$ ipython --no-banner

In [1]: import numpy as np

In [2]: from numpy import linalg as LA

In [3]: np.set_printoptions(suppress=True, linewidth=160)

In [4]: rd = lambda a: np.round(a, 1) + 0

In [5]: data = np.load("run19.npy")

In [6]: data
Out[6]: 
array([[ 3.9, -6. , -9. ,  4.8],
       [ 3.8, -6.4, -9.1,  4.5],
       [ 4.1, -5.7, -8.7,  4.2],
       [ 4.1, -5.9, -9.1,  4.3],
       [ 4.8, -6.4, -8.5,  3.8],
       [ 4.4, -5.8, -8.5,  3.9],
       [ 4.3, -5.6, -8.8,  4.1],
       [ 3.8, -5.8, -8.6,  3.9],
       [ 4. , -6.1, -8.9,  4. ],
       [ 3.3, -6.1, -9. ,  4.2],
       [ 3.5, -6.2, -9. ,  4.1],
       [-2.7,  2.4,  5. , -7.5],
       [-3.1,  2. ,  4.9, -8.4],
       [-2.6,  1.8,  4.9, -7.8],
       [-2.9,  1.9,  4.8, -8.1],
       [-3.2,  1.9,  4.8, -7.8],
       [-3.4,  1.6,  5.1, -7.7],
       [-2.9,  1.6,  4.4, -7.8],
       [-2.9,  2.1,  5. , -7.5],
       [-2.8,  2.6,  5. , -7.8],
       [-3.1,  2.2,  4.8, -7.8],
       [-2.9,  2.3,  5.1, -7.8]])

In [7]: Xs = (data - data.mean(axis=0)) / data.std(axis=0)

In [8]: np.argwhere(np.abs(Xs) > 2)
Out[8]: array([], shape=(0, 2), dtype=int64)

In [9]: rd(Xs.std(axis=0))
Out[9]: array([1., 1., 1., 1.])

In [10]: coef = LA.lstsq(np.delete(Xs, 1, axis=1), Xs[:, 1])[0]

In [11]: rd(coef)
Out[11]: array([0. , 1.2, 0.2])

In [12]: rd(1 - np.var(Xs[:, 1] - np.delete(Xs, 1, axis=1) @ coef))
Out[12]: np.float64(1.0)

In [13]: rd(data.sum(axis=0))
Out[13]: array([ 11.5, -43.6, -43.4, -40.2])

In [14]: np.count_nonzero(data)
Out[14]: np.int64(88)

In [15]: np.unravel_index(np.abs(data).argmax(), data.shape)
Out[15]: (np.int64(1), np.int64(2))

In [16]: data[:, 4]
Traceback (most recent call last):
  Cell In[16], line 1
    data[:, 4]
IndexError: index 4 is out of bounds for axis 1 with size 4


In [17]: rd(LA.norm(data))
Out[17]: np.float64(52.0)

In [18]: LA.matrix_rank(data)
Out[18]: np.int64(4)

In [19]: rd(np.diff(data, axis=0))
Out[19]: 
array([[ -0.1,  -0.4,  -0.1,  -0.3],
       [  0.3,   0.7,   0.4,  -0.3],
       [  0. ,  -0.2,  -0.4,   0.1],
       [  0.7,  -0.5,   0.6,  -0.5],
       [ -0.4,   0.6,   0. ,   0.1],
       [ -0.1,   0.2,  -0.3,   0.2],
       [ -0.5,  -0.2,   0.2,  -0.2],
       [  0.2,  -0.3,  -0.3,   0.1],
       [ -0.7,   0. ,  -0.1,   0.2],
       [  0.2,  -0.1,   0. ,  -0.1],
       [ -6.2,   8.6,  14. , -11.6],
       [ -0.4,  -0.4,  -0.1,  -0.9],
       [  0.5,  -0.2,   0. ,   0.6],
       [ -0.3,   0.1,  -0.1,  -0.3],
       [ -0.3,   0. ,   0. ,   0.3],
       [ -0.2,  -0.3,   0.3,   0.1],
       [  0.5,   0. ,  -0.7,  -0.1],
       [  0. ,   0.5,   0.6,   0.3],
       [  0.1,   0.5,   0. ,  -0.3],
       [ -0.3,  -0.4,  -0.2,   0. ],
       [  0.2,   0.1,   0.3,   0. ]])

In [20]: np.abs(data).max()
Out[20]: np.float64(9.1)

In [21]: rd(data.mean(axis=0))
Out[21]: array([ 0.5, -2. , -2. , -1.8])

In [22]: F = np.load("data.npy")

In [23]: F
Out[23]: 
array([[ 7,  0,  0, -6,  0,  8,  0,  0, -1,  8,  4,  0],
       [ 0,  1, -8,  0, -3,  0,  5, -3,  0,  0,  0, -2],
       [ 0,  3,  8,  0,  4,  0, -9,  1,  0,  0,  0, -8],
       [ 6,  0,  0,  2,  0, -5,  0,  0,  8, -7, -5,  0],
       [ 0, -8,  2,  0,  1,  0,  4,  9,  0,  0,  0,  1],
       [ 3,  0,  0, -1,  0,  5,  0,  0,  6,  6,  7,  0],
       [ 0, -5, -6,  0, -3,  0,  4,  3,  0,  0,  0, -4],
       [ 0,  7,  2,  0,  9,  0, -9, -9,  0,  0,  0, -5],
       [-5,  0,  0, -7,  0,  6,  0,  0,  6,  6, -3,  0],
       [-2,  0,  0,  8,  0, -6,  0,  0,  0, -3, -3,  0],
       [-5,  0,  0, -3,  0,  5,  0,  0, -9, -1,  8,  0],
       [ 0,  6, -1,  0,  7,  0, -2, -4,  0,  0,  0, -3]])

In [24]: T = np.stack([F, 5 * F, F[::-1]])

In [25]: np.einsum("bij,cij->bc", T, T)
Out[25]: 
array([[ 2168, 10840,  -436],
       [10840, 54200, -2180],
       [ -436, -2180,  2168]])

In [26]: T.shape
Out[26]: (3, 12, 12)
